In [1]: import numpy as np

In [2]: np.set_printoptions(precision=1, suppress=True, linewidth=120)

In [3]: feats = np.load("x.npy")

In [4]: print(feats)
[[-1  0]
 [ 1  2]
 [ 3  4]]

In [5]: Q = feats.astype(float).copy()

In [6]: for j in range(2):
   ...:     Q[:, j] -= Q[:, :j] @ (Q[:, :j].T @ Q[:, j])
   ...:     Q[:, j] /= np.linalg.norm(Q[:, j])
   ...: 

In [7]: print(Q)
[[-0.3  0.9]
 [ 0.3  0.5]
 [ 0.9  0.1]]

In [8]: rng = np.random.default_rng(5633)

In [9]: Y = Q + rng.integers(-2, 3, (3, 1)) @ rng.integers(-2, 3, (1, 2))

In [10]: print(Y)
[[-1.3  1.9]
 [-1.7  2.5]
 [ 2.9 -1.9]]

In [11]: print(np.abs(Y - Q).sum(axis=1))
[2. 4. 4.]

In [12]: def softmax(z):
    ...:     e = np.exp(z - z.max(axis=-1, keepdims=True))
    ...:     return e / e.sum(axis=-1, keepdims=True)
    ...: 

In [13]: print(softmax(Y).sum(axis=1))
[1. 1. 1.]

In [14]: att = Y @ Y.T / np.sqrt(2)

In [15]: print(np.round(softmax(att), 1) + 0)
[[0.2 0.8 0. ]
 [0.2 0.8 0. ]
 [0.  0.  1. ]]

In [16]: Y = np.array([[0, -1], [-1, -1]])

In [17]: cent = np.array([[-9, 6], [-1, -2]])

In [18]: K = np.block([[Y, np.array([[0, -1], [0, -2]])], [np.zeros((2, 2)), cent]])

In [19]: print(K)
[[ 0. -1.  0. -1.]
 [-1. -1.  0. -2.]
 [ 0.  0. -9.  6.]
 [ 0.  0. -1. -2.]]

In [20]: # row 2 dominates

In [21]: t3 = np.stack([K, 3 * K, K[::-1]])

In [22]: print(np.linalg.matrix_rank(t3.reshape(3, -1)))
2

In [23]: print(np.linalg.matrix_rank(t3))
[4 4 4]

In [24]: P = np.triu(np.array([[3, 3, 0, 1], [0, 0, 0, 2], [0, 2, 3, 1], [0, 2, 3, 3]]), 1) + np.eye(4)

In [25]: Y = P @ K @ np.linalg.inv(P)

In [26]: print(np.trace(Y), np.trace(K))
-12.0 -12.0

In [27]: print(np.poly(Y))
[  1.  12.  34.  13. -24.]

In [28]: print(round(float(np.linalg.det(Y)), 1))
-24.0

In [29]: evals, V = np.linalg.eig(K)

In [30]: print(np.round(K @ V[:, 0] - evals[0] * V[:, 0], 1) + 0)
[0. 0. 0. 0.]

In [31]: print(round(float(np.prod(evals)), 1))
-24.0

In [32]: print(np.sort(np.linalg.eigvals(K @ K)))
[ 0.4  2.6  9.  64. ]

In [33]: print(np.sort(np.linalg.eigvals(K.T)))
[-8.  -3.  -1.6  0.6]

In [34]: X = np.loadtxt("layer11.csv", delimiter=",")

In [35]: print(X)
[[-1.3  5.   0.4 -0.6]
 [-2.   1.   0.4 -0.2]
 [-0.5 12.   1.4  0.9]
 [ 1.3 12.  -2.7 -0.2]]

In [36]: print(np.linalg.svd(X, compute_uv=False))
[17.7  3.7  1.9  0.5]

In [37]: np.linalg.rank(X)
AttributeError: module 'numpy.linalg' has no attribute 'rank'


In [38]: print(np.diff(X, axis=0))
[[-0.7 -4.   0.   0.4]
 [ 1.5 11.   1.   1.1]
 [ 1.8  0.  -4.1 -1.1]]

In [39]: print(round(float(np.linalg.norm(X)), 1))
18.2

In [40]: print(X.sum(axis=1))
[ 3.5 -0.8 13.8 10.4]

In [41]: X[:, 4]
IndexError: index 4 is out of bounds for axis 1 with size 4


In [42]: print(np.count_nonzero(X))
16

In [43]: print(np.unravel_index(np.abs(X).argmax(), X.shape))
(np.int64(2), np.int64(1))

In [44]: print(X - X[0])
[[ 0.   0.   0.   0. ]
 [-0.7 -4.   0.   0.4]
 [ 0.8  7.   1.   1.5]
 [ 2.6  7.  -3.1  0.4]]
